$ python3 -q
>>> import numpy as np
>>> np.set_printoptions(precision=2, suppress=True, linewidth=160, legacy="1.25")
>>> A = np.array([[0.0, 0.0, 4.0, 5.0, 0.0],
...     [0.0, 0.0, 4.0, 5.0, 5.0],
...     [4.0, 4.0, 0.0, 0.0, 0.0],
...     [5.0, 5.0, 0.0, 0.0, 0.0],
...     [0.0, 5.0, 0.0, 0.0, 0.0]])
>>> np.all(np.linalg.eigvalsh(A) > 0)
False
>>> [round(float(np.linalg.det(A[:i, :i])), 2) + 0 for i in range(1, 6)]
[0.0, 0.0, 0.0, 0.0, 0.0]
>>> round(float(np.linalg.eigvalsh(A).min()), 2)
-9.82
>>> mat = np.array([[2.0, 1.0], [0.0, 2.0]])
>>> vec = np.array([2, 0])
>>> h = np.maximum(mat @ vec, 0)
>>> mat.T @ h
array([8., 4.])
>>> np.flatnonzero(h > 1e-9)
array([0])
>>> h
array([4., 0.])
>>> np.maximum(mat @ vec, 0) - np.maximum(-mat @ vec, 0)
array([4., 0.])
>>> np.tanh(mat @ vec)
array([1., 0.])
>>> np.maximum(mat @ (3 * vec), 0)
array([12.,  0.])
>>> K = np.loadtxt("data.csv", delimiter=",")
>>> K
array([[0.33, 0.  , 0.33, 0.33, 0.  , 0.  ],
       [0.  , 0.33, 0.  , 0.  , 0.33, 0.33],
       [0.  , 0.  , 1.  , 0.  , 0.  , 0.  ],
       [0.  , 0.5 , 0.  , 0.5 , 0.  , 0.  ],
       [0.  , 0.2 , 0.  , 0.2 , 0.4 , 0.2 ],
       [0.  , 0.  , 0.  , 0.33, 0.  , 0.67]])
>>> # rows sum to 1
>>> f, r1 = K[2], K[5]
>>> f @ f
1.0
>>> p = (f @ r1) / (f @ f) * f
>>> np.outer(f, r1)
array([[0.  , 0.  , 0.  , 0.  , 0.  , 0.  ],
       [0.  , 0.  , 0.  , 0.  , 0.  , 0.  ],
       [0.  , 0.  , 0.  , 0.33, 0.  , 0.67],
       [0.  , 0.  , 0.  , 0.  , 0.  , 0.  ],
       [0.  , 0.  , 0.  , 0.  , 0.  , 0.  ],
       [0.  , 0.  , 0.  , 0.  , 0.  , 0.  ]])
>>> r1 - p
array([0.  , 0.  , 0.  , 0.33, 0.  , 0.67])
>>> np.round(np.linalg.norm(f + r1) ** 2 + np.linalg.norm(f - r1) ** 2, 2)
3.11
>>> p
array([0., 0., 0., 0., 0., 0.])
>>> (K - K.T) / 2
array([[ 0.  ,  0.  ,  0.17,  0.17,  0.  ,  0.  ],
       [ 0.  ,  0.  ,  0.  , -0.25,  0.07,  0.17],
       [-0.17,  0.  ,  0.  ,  0.  ,  0.  ,  0.  ],
       [-0.17,  0.25,  0.  ,  0.  , -0.1 , -0.17],
       [ 0.  , -0.07,  0.  ,  0.1 ,  0.  ,  0.1 ],
       [ 0.  , -0.17,  0.  ,  0.17, -0.1 ,  0.  ]])
>>> np.round(np.linalg.det(K), 2)
0.02
>>> (K + K.T) / 2
array([[0.33, 0.  , 0.17, 0.17, 0.  , 0.  ],
       [0.  , 0.33, 0.  , 0.25, 0.27, 0.17],
       [0.17, 0.  , 1.  , 0.  , 0.  , 0.  ],
       [0.17, 0.25, 0.  , 0.5 , 0.1 , 0.17],
       [0.  , 0.27, 0.  , 0.1 , 0.4 , 0.1 ],
       [0.  , 0.17, 0.  , 0.17, 0.1 , 0.67]])
>>> w1 = np.array([[2, -3, -2, 0],
...     [3, -1, 0, 0],
...     [-3, 1, -1, 3],
...     [-3, 2, -1, -3],
...     [0, -1, -1, -1],
...     [-1, 1, 2, 1]])
>>> b = np.array([-1, -2, 0, -3])
>>> H = np.maximum(K @ w1 + b, 0)
>>> np.linalg.matrix_rank(H)
1
>>> (H > 0).mean(axis=0)
array([0.  , 0.  , 0.33, 0.  ])
>>> Z = np.array([[0, -1, 3], [3, 1, -2], [-3, 3, 3], [-2, 0, 1]])
>>> (H @ Z).round(6).argmax(axis=1)
array([0, 1, 0, 0, 0, 1])
>>> H @ Z
array([[ 0.,  0.,  0.],
       [-1.,  1.,  1.],
       [ 0.,  0.,  0.],
       [ 0.,  0.,  0.],
       [ 0.,  0.,  0.],
       [-3.,  3.,  3.]])
>>> J = np.load("run17.npy")
>>> J
array([[ 0, -2, -2],
       [-1,  2,  2],
       [-1,  1,  1]])
>>> # rows and columns are dependent
>>> round(float(np.linalg.det(J.T)), 2)
0.0
>>> np.einsum("ii->", J)
3
>>> np.einsum("ij,ji->", J, J)
17
>>> np.round(np.poly(J), 2) + 0
array([ 1., -3., -4.,  0.])
>>> np.unique(J.round(6), axis=0).shape
(3, 3)
>>> round(np.trace(np.linalg.pinv(J) @ J), 2)
2.0
>>> B = np.array([[-2, -3, -2], [2, 1, -1], [-1, -2, -2]])
>>> np.einsum("ik,kj->ji", J, B)
array([[-2,  4,  3],
       [ 2,  1,  2],
       [ 6, -4, -1]])
>>> B.T @ J.T
array([[-2,  4,  3],
       [ 2,  1,  2],
       [ 6, -4, -1]])
>>> np.einsum("ij,ij->i", J, J)
array([8, 9, 3])
>>> np.linalg.matrix_rank(J @ B)
2
>>> np.vstack([J, B.T]).shape
(6, 3)
>>> X = np.array([[1, 1, 1, 1, 1, 1, 1, 1],
...     [1, 1, 1, 1, -1, -1, -1, -1],
...     [1, -1, -1, 1, 1, -1, -1, 1]])
>>> # columns 1 and 2 are equal
>>> B = X[0, 0] * X[1:] - np.outer(X[1:, 0], X[0])
>>> B
array([[ 0,  0,  0,  0, -2, -2, -2, -2],
       [ 0, -2, -2,  0,  0, -2, -2,  0]])
>>> np.linalg.matrix_rank(B), np.linalg.matrix_rank(X)
(2, 3)
>>> X[:, 0] / X[0, 0]
array([1., 1., 1.])
>>> np.flatnonzero(~B.round(6).any(axis=1))
array([], dtype=int64)
>>> th = np.radians(30)
>>> R = np.eye(3)
>>> R[2, 2] = R[1, 1] = np.cos(th)
>>> R[2, 1], R[1, 2] = -np.sin(th), np.sin(th)
>>> R
array([[ 1.  ,  0.  ,  0.  ],
       [ 0.  ,  0.87,  0.5 ],
       [ 0.  , -0.5 ,  0.87]])
>>> B = J @ R.T
>>> np.abs(B - J).max(axis=0)
array([0.  , 0.73, 1.27])
>>> np.round(np.linalg.svd(J, compute_uv=False), 2) + 0, np.round(np.linalg.svd(B, compute_uv=False), 2) + 0
(array([4.37, 0.97, 0.  ]), array([4.37, 0.97, 0.  ]))
>>> f, r1 = X[2], X[1]
>>> f @ r1
0
>>> p = (f @ r1) / (f @ f) * f
>>> p
array([ 0., -0., -0.,  0.,  0., -0., -0.,  0.])
>>> B = X / np.linalg.norm(X, axis=1, keepdims=True)
>>> cov = B @ B.T
>>> np.argwhere(np.triu(np.abs(cov) > 0.95, 1))
array([], shape=(0, 2), dtype=int64)
>>> (np.abs(cov) > 0.9).astype(int)
array([[1, 0, 0],
       [0, 1, 0],
       [0, 0, 1]])
>>> (cov - 2 * np.eye(3)).round(6).argmax(axis=1)
array([1, 0, 0])
>>> feats = np.array([[2.0, -0.1, -0.4, 0.1],
...     [0.7, 1.7, 0.7, -1.1],
...     [-0.3, -1.4, 1.0, 2.1],
...     [0.1, -1.2, 0.9, 1.0],
...     [0.0, -1.3, -0.1, -0.1],
...     [2.3, 1.9, -2.2, -1.0],
...     [-1.1, -0.4, -0.5, -1.0],
...     [0.1, -1.6, -0.4, 1.1],
...     [-0.5, -0.1, 0.2, -0.1],
...     [-0.5, -0.1, 0.5, 0.5],
...     [0.2, -1.6, 0.7, 1.2],
...     [0.1, 1.2, -0.4, 0.2]])
>>> rng = np.random.default_rng(555201)
>>> feats[:, 3] = 5 * feats[:, 0] + 0.05 * rng.normal(size=12)
>>> feats
array([[ 2.  , -0.1 , -0.4 ,  9.98],
       [ 0.7 ,  1.7 ,  0.7 ,  3.51],
       [-0.3 , -1.4 ,  1.  , -1.47],
       [ 0.1 , -1.2 ,  0.9 ,  0.45],
       [ 0.  , -1.3 , -0.1 ,  0.07],
       [ 2.3 ,  1.9 , -2.2 , 11.54],
       [-1.1 , -0.4 , -0.5 , -5.53],
       [ 0.1 , -1.6 , -0.4 ,  0.46],
       [-0.5 , -0.1 ,  0.2 , -2.53],
       [-0.5 , -0.1 ,  0.5 , -2.59],
       [ 0.2 , -1.6 ,  0.7 ,  0.95],
       [ 0.1 ,  1.2 , -0.4 ,  0.47]])
>>> Ac = feats - feats.mean(axis=0)
>>> evecs = np.linalg.svd(Ac)[2][:3]
>>> B = Ac - Ac @ evecs.T @ evecs
>>> np.diag(evecs.T @ evecs)
array([0.04, 1.  , 1.  , 0.96])
>>> np.round(np.cov(Ac @ evecs.T, rowvar=False), 2) + 0
array([[26.42,  0.  ,  0.  ],
       [ 0.  ,  1.29,  0.  ],
       [ 0.  ,  0.  ,  0.46]])
>>> round(np.linalg.norm(B) / np.linalg.norm(Ac), 2)
0.0
>>> np.round(B.std(axis=0), 2) + 0
array([0.01, 0.  , 0.  , 0.  ])
>>> np.linalg.norm(B, axis=1).round(6).argmax()
4
>>> F = np.array([[0, 1, 1], [1, 0, 1], [1, 1, 0]])
>>> # equal to its transpose
>>> F @ F
array([[2, 1, 1],
       [1, 2, 1],
       [1, 1, 2]])
>>> L = np.diag(F.sum(axis=1)) - F
>>> np.round(np.linalg.eigvalsh(L), 2) + 0
array([0., 3., 3.])
>>> (np.linalg.eigvalsh(L) < 1e-8).sum()
1
>>> round(np.linalg.det(L[1:, 1:]))
3
>>> B = F / np.sqrt((F ** 2).mean(axis=1, keepdims=True))
>>> F - F.mean(axis=1, keepdims=True)
array([[-0.67,  0.33,  0.33],
       [ 0.33, -0.67,  0.33],
       [ 0.33,  0.33, -0.67]])
>>> np.linalg.norm(B, axis=1)
array([1.73, 1.73, 1.73])
>>> z = rng.permutation(3)
>>> z
array([1, 0, 2])
>>> B = F[z][:, z]
>>> np.trace(B)
0
>>> np.sort(np.abs(np.linalg.eigvals(B)))
array([1., 1., 2.])
>>> np.diag(B)
array([0, 0, 0])
>>> W0 = np.minimum.outer(np.arange(1, 7), np.arange(1, 7)) * -1
>>> W0
array([[-1, -1, -1, -1, -1, -1],
       [-1, -2, -2, -2, -2, -2],
       [-1, -2, -3, -3, -3, -3],
       [-1, -2, -3, -4, -4, -4],
       [-1, -2, -3, -4, -5, -5],
       [-1, -2, -3, -4, -5, -6]])
>>> q, evecs = np.linalg.qr(W0[:, :1])[0], np.linalg.qr(W0[:, 1:])[0]
>>> sigma = np.linalg.svd(q.T @ evecs, compute_uv=False)
>>> np.degrees(np.arccos(sigma.clip(0, 1)))
array([10.52])
>>> sigma
array([0.98])
